% python3 -q
>>> import numpy as np
>>> import numpy.linalg as la
>>> np.set_printoptions(precision=3, suppress=True, linewidth=120)
>>> W0 = np.load("layer3.npy")
>>> W0
array([[ 3,  0, -3,  1,  3, -3],
       [ 0,  3,  0, -3,  1,  3],
       [-3,  0,  3,  0, -3,  1],
       [ 1, -3,  0,  3,  0, -3],
       [ 3,  1, -3,  0,  3,  0],
       [-3,  3,  1, -3,  0,  3]])
>>> print(np.sort(np.abs(la.eigvals(W0))))
[ 0.523  0.576  0.805  1.648  8.125 10.771]
>>> np.allclose(W0 @ W0.T, W0.T @ W0)
True
>>> np.allclose(W0, W0.T)
True
>>> print(la.matrix_power(W0, 3))
[[ 369 -117 -306  181  273 -285]
 [-117  252   36 -255   19  273]
 [-306   36  270  -93 -255  181]
 [ 181 -255  -93  270   36 -306]
 [ 273   19 -255   36  252 -117]
 [-285  273  181 -306 -117  369]]
>>> print(round(la.det(W0), 3))
35.0
>>> (W0 + W0.T) / 2
array([[ 3.,  0., -3.,  1.,  3., -3.],
       [ 0.,  3.,  0., -3.,  1.,  3.],
       [-3.,  0.,  3.,  0., -3.,  1.],
       [ 1., -3.,  0.,  3.,  0., -3.],
       [ 3.,  1., -3.,  0.,  3.,  0.],
       [-3.,  3.,  1., -3.,  0.,  3.]])
>>> other = np.array([[0, 4],
...     [8, 3],
...     [2, 0],
...     [2, 4],
...     [2, 0],
...     [3, 6],
...     [5, 5],
...     [3, 4],
...     [7, 4]])
>>> C = np.array([[-6, 7, 5, -3, 8, -9, 8, -5, 2, 6, 3, -8, 5, -8],
...     [7, 1, 7, 0, 0, -8, 5, 9, -3, -5, 8, 9, 8, 3]])
>>> mat = other @ C
>>> print(mat)
[[ 28   4  28   0   0 -32  20  36 -12 -20  32  36  32  12]
 [-27  59  61 -24  64 -96  79 -13   7  33  48 -37  64 -55]
 [-12  14  10  -6  16 -18  16 -10   4  12   6 -16  10 -16]
 [ 16  18  38  -6  16 -50  36  26  -8  -8  38  20  42  -4]
 [-12  14  10  -6  16 -18  16 -10   4  12   6 -16  10 -16]
 [ 24  27  57  -9  24 -75  54  39 -12 -12  57  30  63  -6]
 [  5  40  60 -15  40 -85  65  20  -5   5  55   5  65 -25]
 [ 10  25  43  -9  24 -59  44  21  -6  -2  41  12  47 -12]
 [-14  53  63 -21  56 -95  76   1   2  22  53 -20  67 -44]]
>>> left, s, Vh = la.svd(mat)
>>> vecs = Vh[:(s > 1e-8).sum()]
>>> rng = np.random.default_rng(6768)
>>> x0 = mat[5] + 5 * mat[8] + rng.integers(2) * np.eye(14)[8]
>>> print(x0)
[ -46.  292.  372. -114.  304. -550.  434.   44.   -1.   98.  322.  -70.  398. -226.]
>>> round(la.norm(x0 - vecs.T @ vecs @ x0), 3)
np.float64(0.988)
>>> la.matrix_rank(np.vstack([mat, x0]))
np.int64(3)
>>> np.allclose(vecs.T @ vecs @ x0, x0)
False
>>> left, s, Vh = la.svd(mat)
>>> np.argmax(s[:-1] / (s[1:] + 1e-6)) + 1
np.int64(2)
>>> s.round(3) + 0
array([379.739, 136.464,   0.   ,   0.   ,   0.   ,   0.   ,   0.   ,   0.   ,   0.   ])
>>> other = left[:, :2] @ np.diag(s[:2]) @ Vh[:2]
>>> la.matrix_rank(other)
np.int64(2)
>>> np.round(np.abs(mat - other).max(), 3)
np.float64(0.0)
>>> round(la.norm(mat - other, 2), 3), round(s[2], 3)
(np.float64(0.0), np.float64(0.0))
>>> print(la.matrix_rank(mat, rtol=0.05))
2
>>> np.round(la.norm(mat - other) / la.norm(mat), 3)
np.float64(0.0)
>>> f, r1 = mat[8], mat[0]
>>> f @ r1
np.int64(8308)
>>> f @ f
np.int64(35475)
>>> pr = (f @ r1) / (f @ f) * f
>>> print(round(float(la.norm(f + r1) ** 2 + la.norm(f - r1) ** 2), 3))
87622.0
>>> C = np.array([[1, 0, 1, 1, -2, 3, -1, 0, 1, 3, -1, 3],
...     [3, -2, -2, 0, -3, 0, 2, -3, 2, 2, -2, -3],
...     [-2, 1, -2, 3, -1, 3, -1, 3, 2, 1, -3, -1]])
>>> J = np.repeat(C, 22 // 3, axis=0)
>>> J = J + 0.05 * rng.normal(size=J.shape)
>>> print(J.round(3) + 0)
[[ 1.     0.028  0.985  1.009 -1.98   2.892 -1.095 -0.025  0.952  2.97  -0.969  3.008]
 [ 1.02   0.04   0.998  1.025 -1.947  3.052 -0.995  0.025  1.018  2.923 -0.971  3.005]
 [ 0.976  0.     0.97   1.036 -2.     3.032 -1.094 -0.088  1.163  3.024 -1.042  2.927]
 [ 1.075  0.014  1.079  0.989 -1.958  3.046 -1.038 -0.062  1.093  3.07  -0.961  3.05 ]
 [ 1.023 -0.013  1.02   1.098 -2.022  3.035 -0.971 -0.023  0.974  2.957 -1.053  3.042]
 [ 0.989  0.093  1.014  1.032 -1.882  2.989 -1.038  0.01   0.945  2.928 -1.032  3.097]
 [ 0.983 -0.019  0.981  1.037 -1.976  3.014 -1.04   0.026  1.022  3.028 -1.06   2.999]
 [ 3.04  -1.975 -1.936  0.039 -3.021 -0.011  1.951 -3.036  2.059  1.977 -1.966 -2.909]
 [ 2.971 -2.029 -1.982  0.016 -2.992 -0.076  2.03  -3.082  2.103  2.024 -1.953 -2.983]
 [ 3.042 -1.879 -2.043  0.038 -3.052 -0.009  1.984 -2.991  1.901  2.011 -2.015 -2.908]
 [ 3.03  -2.009 -1.974  0.015 -2.979  0.004  2.02  -3.054  1.984  2.004 -1.956 -2.936]
 [ 2.936 -1.964 -2.012  0.058 -3.014  0.018  1.929 -3.032  2.013  1.988 -1.963 -2.967]
 [ 3.031 -2.038 -2.06   0.044 -2.884  0.014  1.967 -2.91   2.054  2.074 -2.004 -3.071]
 [ 2.974 -1.978 -2.123  0.029 -2.92  -0.018  2.012 -3.     2.028  2.002 -2.009 -3.004]
 [-2.054  0.978 -1.987  2.957 -1.041  2.962 -1.019  2.991  2.012  1.068 -3.063 -1.012]
 [-1.992  0.891 -1.979  3.06  -0.927  2.937 -1.069  3.     2.013  0.991 -2.976 -1.019]
 [-1.958  0.93  -2.031  2.94  -1.045  2.909 -1.     3.021  1.998  0.972 -3.037 -0.974]
 [-1.971  0.977 -1.977  2.978 -0.994  3.055 -0.963  3.105  1.955  0.977 -3.002 -1.019]
 [-1.972  0.979 -2.01   2.939 -1.044  3.035 -1.003  3.071  2.012  0.928 -2.985 -1.043]
 [-2.038  1.016 -2.02   2.974 -0.994  3.008 -0.927  2.954  2.026  0.964 -2.975 -0.963]
 [-2.024  0.986 -2.061  2.947 -1.056  3.04  -1.005  2.984  2.03   1.01  -2.939 -0.974]]
>>> f = np.array([1, 2])
>>> np.convolve(J[18], f)
array([-1.972, -2.965, -0.052, -1.081,  4.835,  0.946,  5.067,  1.066,  8.155,  4.951, -1.129, -7.014, -2.087])
>>> np.polyval(f, J[18])
array([ 0.028,  2.979, -0.01 ,  4.939,  0.956,  5.035,  0.997,  5.071,  4.012,  2.928, -0.985,  0.957])
>>> print(np.cross(J[18, :3], J[12, :3]))
[ -6.115 -10.156   1.052]
>>> hat = J @ la.solve(J.T @ J, J.T)
>>> np.allclose(hat @ hat, hat)
True
>>> np.round(la.eigvalsh(hat), 3) + 0
array([0., 0., 0., 0., 0., 0., 0., 0., 0., 1., 1., 1., 1., 1., 1., 1., 1., 1., 1., 1., 1.])
>>> print(round(np.trace(hat), 3))
12.0
>>> left, s, Vh = la.svd(J, full_matrices=False)
>>> print(np.round(Vh @ Vh.T, 3) + 0)
[[1. 0. 0. 0. 0. 0. 0. 0. 0. 0. 0. 0.]
 [0. 1. 0. 0. 0. 0. 0. 0. 0. 0. 0. 0.]
 [0. 0. 1. 0. 0. 0. 0. 0. 0. 0. 0. 0.]
 [0. 0. 0. 1. 0. 0. 0. 0. 0. 0. 0. 0.]
 [0. 0. 0. 0. 1. 0. 0. 0. 0. 0. 0. 0.]
 [0. 0. 0. 0. 0. 1. 0. 0. 0. 0. 0. 0.]
 [0. 0. 0. 0. 0. 0. 1. 0. 0. 0. 0. 0.]
 [0. 0. 0. 0. 0. 0. 0. 1. 0. 0. 0. 0.]
 [0. 0. 0. 0. 0. 0. 0. 0. 1. 0. 0. 0.]
 [0. 0. 0. 0. 0. 0. 0. 0. 0. 1. 0. 0.]
 [0. 0. 0. 0. 0. 0. 0. 0. 0. 0. 1. 0.]
 [0. 0. 0. 0. 0. 0. 0. 0. 0. 0. 0. 1.]]
>>> (s > 1e-8).sum()
np.int64(12)
>>> left.shape, s.shape, Vh.shape
((21, 12), (12,), (12, 12))
>>> print(np.allclose(left * s @ Vh, J))
True
>>> s / s[0]
array([1.   , 0.908, 0.631, 0.014, 0.012, 0.011, 0.008, 0.008, 0.006, 0.005, 0.005, 0.003])
>>> np.argsort(-la.norm(J, axis=0).round(6), kind="stable")[:3]
array([11,  7,  5])
>>> [round(float(x), 3) for x in la.svd(J, compute_uv=False)[:3]]
[21.724, 19.733, 13.705]
>>> x0 = np.array([1, -1, -2, 2, 1, 1, -2, 0, 0, -2, 1, -2])
>>> print(la.norm(J @ x0) <= la.norm(J, 2) * la.norm(x0) + 1e-9)
True
>>> f = np.array([2, -1, -5, -2, -4, -3, 3, 3])
>>> data = np.array([np.roll(f, i) for i in range(8)])
>>> data
array([[ 2, -1, -5, -2, -4, -3,  3,  3],
       [ 3,  2, -1, -5, -2, -4, -3,  3],
       [ 3,  3,  2, -1, -5, -2, -4, -3],
       [-3,  3,  3,  2, -1, -5, -2, -4],
       [-4, -3,  3,  3,  2, -1, -5, -2],
       [-2, -4, -3,  3,  3,  2, -1, -5],
       [-5, -2, -4, -3,  3,  3,  2, -1],
       [-1, -5, -2, -4, -3,  3,  3,  2]])
>>> other = data + rng.integers(-2, 3, (8, 7)) @ rng.integers(-2, 3, (7, 8))
>>> other
array([[  3,   6, -12,   5,   7, -13,   9,   2],
       [  0,   6,   9, -11,   0, -12,   1,   5],
       [  5,   3,   7,  -2, -11,  -7,  -3,  -1],
       [ -2,   5,   3,   6,  -3, -15,   2,  -4],
       [ -7,   3,   0,   4,  -1,  -5,  -3,   7],
       [ -6,  -4,   2,   6,   4,  -3,  -1,  -4],
       [  0,   1,  -2, -13,   5,   8,  10,   7],
       [ -2,  -9,  -4,   4,  -6,   2,   4,   3]])
>>> print(la.matrix_rank(other - data, tol=1e-8))
7
>>> np.round(la.svd(other - data, compute_uv=False), 3) + 0
array([23.381, 20.989, 16.518, 12.649,  8.198,  5.971,  1.755,  0.   ])
>>> np.abs(other - data).sum(axis=1)
array([50, 39, 22, 23, 31, 19, 43, 21])
>>> E = np.load("out6.npy")
>>> E
array([[0.333, 0.111, 0.222, 0.111, 0.222],
       [0.   , 0.5  , 0.   , 0.5  , 0.   ],
       [0.25 , 0.   , 0.25 , 0.25 , 0.25 ],
       [0.125, 0.125, 0.25 , 0.25 , 0.25 ],
       [0.   , 0.286, 0.143, 0.143, 0.429]])
>>> np.sort(np.abs(la.eigvals(E)))[::-1]
array([1.   , 0.347, 0.347, 0.193, 0.064])
>>> la.matrix_power(E, 100)
array([[0.112, 0.224, 0.166, 0.266, 0.232],
       [0.112, 0.224, 0.166, 0.266, 0.232],
       [0.112, 0.224, 0.166, 0.266, 0.232],
       [0.112, 0.224, 0.166, 0.266, 0.232],
       [0.112, 0.224, 0.166, 0.266, 0.232]])
>>> E @ np.ones(5)
array([1., 1., 1., 1., 1.])
>>> pr = np.eye(5)[0]
>>> for _ in range(7):
...     pr = pr @ E
...     print(pr.round(3))
... 
[0.333 0.111 0.222 0.111 0.222]
[0.181 0.17  0.189 0.208 0.253]
[0.133 0.203 0.175 0.24  0.248]
[0.118 0.217 0.169 0.256 0.24 ]
[0.114 0.222 0.167 0.262 0.235]
[0.112 0.224 0.166 0.265 0.233]
[0.112 0.224 0.166 0.265 0.233]
>>> Q = E.astype(float).copy()
>>> for j in range(5):
...     Q[:, j] -= Q[:, :j] @ (Q[:, :j].T @ Q[:, j])
...     Q[:, j] /= la.norm(Q[:, j])
... 
>>> np.round(Q.T @ Q, 3) + 0
array([[1., 0., 0., 0., 0.],
       [0., 1., 0., 0., 0.],
       [0., 0., 1., 0., 0.],
       [0., 0., 0., 1., 0.],
       [0., 0., 0., 0., 1.]])
>>> x0 = np.array([2, 1, 5, 3, -5])
>>> y = E @ x0
>>> y
array([ 1.111,  2.   ,  1.25 ,  1.125, -0.714])
>>> np.round(la.solve(E, E[:, 0]), 3) + 0
array([1., 0., 0., 0., 0.])
>>> print(la.solve(E, y))
[ 2.  1.  5.  3. -5.]
>>> Q, r_ = la.qr(E)
>>> np.allclose(r_.T @ r_, E.T @ E)
True
>>> print(np.abs(np.diag(r_)))
[0.435 0.587 0.197 0.238 0.124]
>>> np.round(Q @ r_, 3) + 0
array([[0.333, 0.111, 0.222, 0.111, 0.222],
       [0.   , 0.5  , 0.   , 0.5  , 0.   ],
       [0.25 , 0.   , 0.25 , 0.25 , 0.25 ],
       [0.125, 0.125, 0.25 , 0.25 , 0.25 ],
       [0.   , 0.286, 0.143, 0.143, 0.429]])
>>> M = np.load("mat.npy")
>>> M
array([[-6,  1, -2,  2,  2,  2, -2,  2, -2],
       [ 6,  0, -1, -2,  1,  0,  1,  1,  2],
       [-3,  0,  1,  1,  0,  2,  1, -1,  1],
       [-6,  0,  0,  2,  0,  2,  2,  0,  2],
       [ 0,  1, -2,  0,  0,  0,  1,  1,  2]])
>>> other = np.array([[-1, -2],
...     [0, 0],
...     [1, 0],
...     [-3, 2],
...     [0, -2],
...     [0, -2],
...     [-1, -1],
...     [-3, -3],
...     [3, -2]])
>>> la.matrix_rank(M @ other)
np.int64(2)
>>> la.matrix_rank(np.vstack([M, other.T]))
np.int64(7)
>>> T = np.stack([M, 2 * M, M[::-1]])
>>> print(la.matrix_rank(T.reshape(3, -1)))
2
>>> np.einsum("bij,cij->bc", T, T)
array([[194, 388, -48],
       [388, 776, -96],
       [-48, -96, 194]])
>>> la.matrix_rank(T)
array([5, 5, 5])
>>> la.norm(T, axis=(1, 2))
array([13.928, 27.857, 13.928])
>>> x0 = np.array([0, 0, 1, 1, 3, 2, 1, 2, 0])
>>> (M * x0).sum(axis=1)
array([12,  3,  5,  8,  1])
>>> np.sign((M @ x0).round(6))
array([1, 1, 1, 1, 1])
>>> M @ x0
array([12,  3,  5,  8,  1])
>>> M @ np.eye(9)[5]
array([2., 0., 2., 2., 0.])
>>> print((M @ x0).argmax())
0
>>> f, r1 = M[3], M[1]
>>> print(f @ f)
52
>>> pr = (f @ r1) / (f @ f) * f
>>> pr
array([ 3.923, -0.   , -0.   , -1.308, -0.   , -1.308, -1.308, -0.   , -1.308])
>>> print(round(la.norm(f + r1) ** 2 + la.norm(f - r1) ** 2, 3))
200.0
>>> (r1 - pr) @ f
np.float64(0.0)
>>> np.outer(f, r1)
array([[-36,   0,   6,  12,  -6,   0,  -6,  -6, -12],
       [  0,   0,   0,   0,   0,   0,   0,   0,   0],
       [  0,   0,   0,   0,   0,   0,   0,   0,   0],
       [ 12,   0,  -2,  -4,   2,   0,   2,   2,   4],
       [  0,   0,   0,   0,   0,   0,   0,   0,   0],
       [ 12,   0,  -2,  -4,   2,   0,   2,   2,   4],
       [ 12,   0,  -2,  -4,   2,   0,   2,   2,   4],
       [  0,   0,   0,   0,   0,   0,   0,   0,   0],
       [ 12,   0,  -2,  -4,   2,   0,   2,   2,   4]])
>>> X = np.loadtxt("w.csv", delimiter=",")
>>> X
array([[1., 0., 0., 0., 0.],
       [0., 2., 0., 0., 0.],
       [0., 0., 1., 0., 0.],
       [0., 0., 0., 1., 0.],
       [0., 0., 0., 0., 1.]])
>>> ev, vecs = la.eigh(X)
>>> x0 = np.array([6, 0, 0, -9, -3])
>>> (np.sign(vecs[:, -1].round(6)) == np.sign(vecs[0, -1].round(6))).astype(int)
array([1, 0, 1, 1, 1])
>>> round(la.det(X[::-1]), 3)
np.float64(2.0)
>>> round(float(la.det(X.T)), 3)
2.0
>>> np.einsum("ij,ji->", X, X)
np.float64(8.0)
>>> print(np.poly(X))
[  1.  -6.  14. -16.   9.  -2.]
>>> print(round(float(la.eigvals(X).sum().real), 3))
6.0
>>> np.einsum("ii->", X)
np.float64(6.0)
>>> x0 = np.array([3, -1, 0, -3, 0])
>>> y = X @ x0
>>> b, lr = np.zeros(5), 1 / la.norm(X, 2) ** 2
>>> for i in range(10):
...     b -= lr * X.T @ (X @ b - y)
...     if i % 2 == 0: print(i, round(la.norm(X @ b - y), 3))
... 
0 3.182
2 1.79
4 1.007
6 0.566
8 0.319
>>> round(la.cond(X), 3)
np.float64(2.0)
>>> arr = np.arange(77).reshape(11, 7) + 5
>>> arr
array([[ 5,  6,  7,  8,  9, 10, 11],
       [12, 13, 14, 15, 16, 17, 18],
       [19, 20, 21, 22, 23, 24, 25],
       [26, 27, 28, 29, 30, 31, 32],
       [33, 34, 35, 36, 37, 38, 39],
       [40, 41, 42, 43, 44, 45, 46],
       [47, 48, 49, 50, 51, 52, 53],
       [54, 55, 56, 57, 58, 59, 60],
       [61, 62, 63, 64, 65, 66, 67],
       [68, 69, 70, 71, 72, 73, 74],
       [75, 76, 77, 78, 79, 80, 81]])
>>> la.lstsq(arr[:-1].T, arr[-1])[2]
np.int32(2)
